$ ipython --no-banner

In [1]: import numpy as np

In [2]: np.set_printoptions(precision=3, suppress=True, linewidth=160, sign=" ")

In [3]: rd = lambda a: np.round(a, 3) + 0

In [4]: J = np.load("case8.npy")

In [5]: J
Out[5]: 
array([[ 1.502, -0.646, -0.594],
       [-2.797,  2.256,  0.429],
       [ 1.751, -1.024, -0.233],
       [-0.114,  0.171, -0.325],
       [-1.317,  1.303,  0.062],
       [ 2.974, -1.806, -0.467],
       [-0.05 , -0.203,  0.049],
       [ 2.79 , -1.456, -0.854],
       [ 3.169, -2.116, -0.779],
       [ 1.422, -1.369, -0.777],
       [-3.038,  1.832,  1.506],
       [ 1.285, -0.956, -0.759],
       [-1.714,  0.874,  0.188],
       [-1.55 ,  1.362,  0.565],
       [ 1.409, -1.013, -0.735],
       [ 1.515, -1.662, -0.296],
       [-0.105,  0.161, -0.266],
       [-3.654,  1.807,  0.567],
       [ 0.254,  0.063,  0.199],
       [ 1.147, -1.337, -0.586],
       [ 1.917, -1.103, -0.454],
       [ 3.174, -2.157, -0.368],
       [ 1.298, -1.18 , -0.405],
       [ 1.392, -0.79 , -0.497],
       [ 0.42 , -0.014, -0.026],
       [-3.032,  2.274,  0.945]])

In [6]: proj = J @ np.linalg.solve(J.T @ J, J.T)

In [7]: rd(np.trace(proj))
Out[7]: np.float64(3.0)

In [8]: labels = J[:, 2] > np.median(J[:, 2])

In [9]: u = J[labels].mean(axis=0) - J[~labels].mean(axis=0)

In [10]: ((J - J.mean(axis=0)) @ u > 0).astype(int)
Out[10]: array([ 0,  1,  0,  1,  1,  0,  1,  0,  0,  0,  1,  0,  1,  1,  0,  0,  1,  1,  1,  0,  0,  0,  0,  0,  1,  1])

In [11]: rd(u)
Out[11]: array([-2.822,  1.907,  0.868])

In [12]: np.argsort(-np.abs(u).round(6), kind="stable")
Out[12]: array([ 0,  1,  2])

In [13]: Z = J[[20, 21]].astype(float)

In [14]: for _ in range(6):
    ...:     labels = np.linalg.norm(J[:, None] - Z, axis=-1).argmin(axis=1)
    ...:     Z = np.array([J[labels == j].mean(axis=0) for j in range(2)])
    ...: 

In [15]: labels
Out[15]: array([ 1,  0,  1,  0,  0,  1,  0,  1,  1,  1,  0,  1,  0,  0,  1,  1,  0,  0,  0,  1,  1,  1,  1,  1,  1,  0])

In [16]: np.abs(Z[1] - Z[0]).argmax()
Out[16]: np.int64(0)

In [17]: rd(Z)
Out[17]: 
array([[-1.556,  1.082,  0.356],
       [ 1.811, -1.242, -0.522]])

In [18]: Xs = (J - J.mean(axis=0)) / J.std(axis=0)

In [19]: np.argwhere(np.abs(Xs) > 2)
Out[19]: 
array([[ 10,   2],
       [ 17,   0]])

In [20]: c = np.linalg.lstsq(np.delete(Xs, 0, axis=1), Xs[:, 0])[0]

In [21]: rd(c)
Out[21]: array([-0.869, -0.12 ])

In [22]: Xs = J - J.mean(axis=0)

In [23]: vecs = np.linalg.svd(Xs)[2][:1]

In [24]: out = Xs - Xs @ vecs.T @ vecs

In [25]: rd(np.linalg.norm(out) / np.linalg.norm(Xs))
Out[25]: np.float64(0.157)

In [26]: rd(np.cov(Xs @ vecs.T, rowvar=False))
Out[26]: np.float64(6.139)

In [27]: rd((Xs @ vecs.T).std(axis=0))
Out[27]: array([ 2.43])

In [28]: F = np.load("x.npy")

In [29]: F
Out[29]: 
array([[ 0, -2],
       [ 2,  0]])

In [30]: # skew, so no eigenvalue has a real part

In [31]: rng = np.random.default_rng(20)

In [32]: labels = rng.permutation(2)

In [33]: labels
Out[33]: array([ 1,  0])

In [34]: out = F[labels][:, labels]

In [35]: np.trace(out)
Out[35]: np.int64(0)

In [36]: O = F.astype(float).copy()

In [37]: for j in range(2):
    ...:     O[:, j] -= O[:, :j] @ (O[:, :j].T @ O[:, j])
    ...:     O[:, j] /= np.linalg.norm(O[:, j])
    ...: 

In [38]: O.T @ F
Out[38]: 
array([[ 2.,  0.],
       [ 0.,  2.]])

In [39]: O
Out[39]: 
array([[ 0., -1.],
       [ 1.,  0.]])

In [40]: O.T @ O
Out[40]: 
array([[ 1.,  0.],
       [ 0.,  1.]])

In [41]: Xs = J - J.mean(axis=0)

In [42]: Uu, sig, Vt = np.linalg.svd(Xs, full_matrices=False)

In [43]: rd(sig)
Out[43]: array([ 12.389,   1.429,   1.351])

In [44]: np.searchsorted(np.cumsum(sig ** 2) / (sig ** 2).sum(), 0.9) + 1
Out[44]: np.int64(1)

In [45]: rd(sig ** 2 / (sig ** 2).sum())
Out[45]: array([ 0.975,  0.013,  0.012])

In [46]: rd(Xs.mean(axis=0))
Out[46]: array([ 0.,  0.,  0.])

In [47]: rd(np.abs(Vt[-1]))
Out[47]: array([ 0.541,  0.836,  0.088])

In [48]: (np.sign(Uu[:, 0]) == np.sign(Uu[0, 0])).astype(int)
Out[48]: array([ 1,  0,  1,  0,  0,  1,  0,  1,  1,  1,  0,  1,  0,  0,  1,  1,  0,  0,  0,  1,  1,  1,  1,  1,  0,  0])

In [49]: np.abs(Uu[:, 0]).argmax()
Out[49]: np.int64(17)

In [50]: X = np.load("sample17.npy")

In [51]: X
Out[51]: 
array([[ 1.599, -0.673,  0.44 ],
       [-0.198, -1.062, -0.339],
       [ 0.447, -0.629, -0.785],
       [-0.853,  0.529, -1.351],
       [ 1.054, -0.43 ,  0.063],
       [ 1.696,  0.432,  0.188],
       [ 0.423, -0.923, -0.32 ],
       [ 0.543, -0.924,  0.631],
       [-0.022,  1.256,  0.176],
       [ 0.017, -0.853, -0.644],
       [-1.171, -0.891,  0.874],
       [ 0.776,  0.792, -1.002],
       [ 0.229,  1.022, -1.244],
       [-1.426, -0.711, -0.592],
       [-0.276,  1.018, -0.367],
       [ 0.504, -0.587,  2.515],
       [-0.341,  0.278, -0.181],
       [ 0.582,  0.124,  0.139],
       [-0.832, -0.016, -2.129],
       [-1.108,  1.028, -1.107],
       [-1.067,  1.378,  0.143],
       [ 0.061,  0.515,  1.781],
       [ 0.921, -1.371, -2.78 ],
       [ 0.093,  0.385, -0.594],
       [-0.204,  0.802,  1.706]])

In [52]: vec = np.array([-1, -1, 3])

In [53]: y = X @ vec

In [54]: rd(np.linalg.lstsq(X, y)[0])
Out[54]: array([-1., -1.,  3.])

In [55]: rd(np.linalg.solve(X.T @ X, X.T @ y))
Out[55]: array([-1., -1.,  3.])

In [56]: y = y + 0.1 * rng.normal(size=25)

In [57]: rd(y)
Out[57]: 
array([ 0.514,  0.383, -2.141, -3.688, -0.484, -1.655, -0.55 ,  2.174, -0.613, -1.102,  4.697, -4.638, -5.092,  0.241, -1.927,  7.688, -0.478, -0.335, -5.563,
       -3.384,  0.241,  4.645, -7.886, -2.046,  4.265])

In [58]: c, *_ = np.linalg.lstsq(X, y)

In [59]: rd(c)
Out[59]: array([-1.   , -1.019,  2.994])

In [60]: rd(X.T @ (y - X @ c))
Out[60]: array([ 0.,  0.,  0.])

In [61]: [round(float(np.linalg.norm(np.linalg.solve(X.T @ X + lam * np.eye(3), X.T @ y))), 2) for lam in (0, 1, 10, 100)]
Out[61]: [3.32, 3.18, 2.39, 0.74]

In [62]: K = np.load("data.npy")

In [63]: K
Out[63]: 
array([[-1.,  0.,  0.],
       [ 0.,  3.,  3.],
       [ 0.,  3.,  2.]])

In [64]: # equal to its transpose

In [65]: def softmax(z):
    ...:     e = np.exp(z - z.max(axis=-1, keepdims=True))
    ...:     return e / e.sum(axis=-1, keepdims=True)
    ...: 

In [66]: rd(softmax(K[1]))
Out[66]: array([ 0.024,  0.488,  0.488])

In [67]: rd(softmax(10 * K[1]))
Out[67]: array([ 0. ,  0.5,  0.5])

In [68]: att = K @ K.T / np.sqrt(3)

In [69]: rd(softmax(att + np.triu(np.full(att.shape, -np.inf), 1)))
Out[69]: 
array([[ 1.  ,  0.  ,  0.  ],
       [ 0.  ,  1.  ,  0.  ],
       [ 0.  ,  0.76,  0.24]])

In [70]: rd(softmax(att))
Out[70]: 
array([[ 0.471,  0.264,  0.264],
       [ 0.   ,  0.85 ,  0.15 ],
       [ 0.   ,  0.76 ,  0.24 ]])

In [71]: vec = np.array([1, 0, -2])

In [72]: y = K @ vec

In [73]: y
Out[73]: array([-1., -6., -4.])

In [74]: rd(np.linalg.solve(K, K[:, 1]))
Out[74]: array([ 0.,  1.,  0.])

In [75]: rd(np.linalg.solve(K, y + K[:, 2]))
Out[75]: array([ 1.,  0., -1.])

In [76]: rd(np.linalg.solve(K, 4 * y))
Out[76]: array([ 4.,  0., -8.])

In [77]: E = np.loadtxt("a.csv", delimiter=",")

In [78]: E
Out[78]: 
array([[ 1.,  0.,  0.],
       [ 0.,  1.,  0.],
       [ 0.,  0.,  1.]])

In [79]: evals, vecs = np.linalg.eig(E)

In [80]: np.prod(evals)
Out[80]: np.float64(1.0)

In [81]: E @ vecs[:, 0] - evals[0] * vecs[:, 0]
Out[81]: array([ 0.,  0.,  0.])

In [82]: u = np.array([5, -4, -8])

In [83]: out = E + np.outer(u, np.eye(3)[1])

In [84]: rd(np.linalg.det(out) / np.linalg.det(E)), rd(1 + np.linalg.solve(E, u)[1])
Out[84]: (np.float64(-3.0), np.float64(-3.0))

In [85]: np.linalg.matrix_rank(out - E)
Out[85]: np.int64(1)

In [86]: A = np.load("block8.npy")

In [87]: A
Out[87]: 
array([[-1,  0,  0,  0],
       [ 0,  2,  0,  0],
       [ 0,  0,  2,  0],
       [ 0,  0,  0,  0]])

In [88]: # 4 groups of indices that never mix

In [89]: rd(np.linalg.norm(A, axis=0))
Out[89]: array([ 1.,  2.,  2.,  0.])

In [90]: rd(np.linalg.svd(A, compute_uv=False))
Out[90]: array([ 2.,  2.,  1.,  0.])

In [91]: rd(np.linalg.pinv(A))
Out[91]: 
array([[-1. ,  0. ,  0. ,  0. ],
       [ 0. ,  0.5,  0. ,  0. ],
       [ 0. ,  0. ,  0.5,  0. ],
       [ 0. ,  0. ,  0. ,  0. ]])

In [92]: [round(float(np.linalg.det(A[:i, :i])), 2) + 0 for i in range(1, 5)]
Out[92]: [-1.0, -2.0, -4.0, 0.0]

In [93]: rd(np.linalg.eigvalsh(A).min())
Out[93]: np.float64(-1.0)

In [94]: np.all(np.linalg.eigvalsh(A) > 0)
Out[94]: np.False_

In [95]: mat = np.array([[18, -3, 6, 0], [-3, 6, 5, 1], [6, 5, 12, -3], [0, 1, -3, -12]])

In [96]: out = mat / np.sqrt((mat ** 2).mean(axis=1, keepdims=True))

In [97]: rd(np.linalg.norm(out, axis=1))
Out[97]: array([ 2.,  2.,  2.,  2.])

In [98]: np.linalg.matrix_rank(out) == np.linalg.matrix_rank(mat)
Out[98]: np.True_
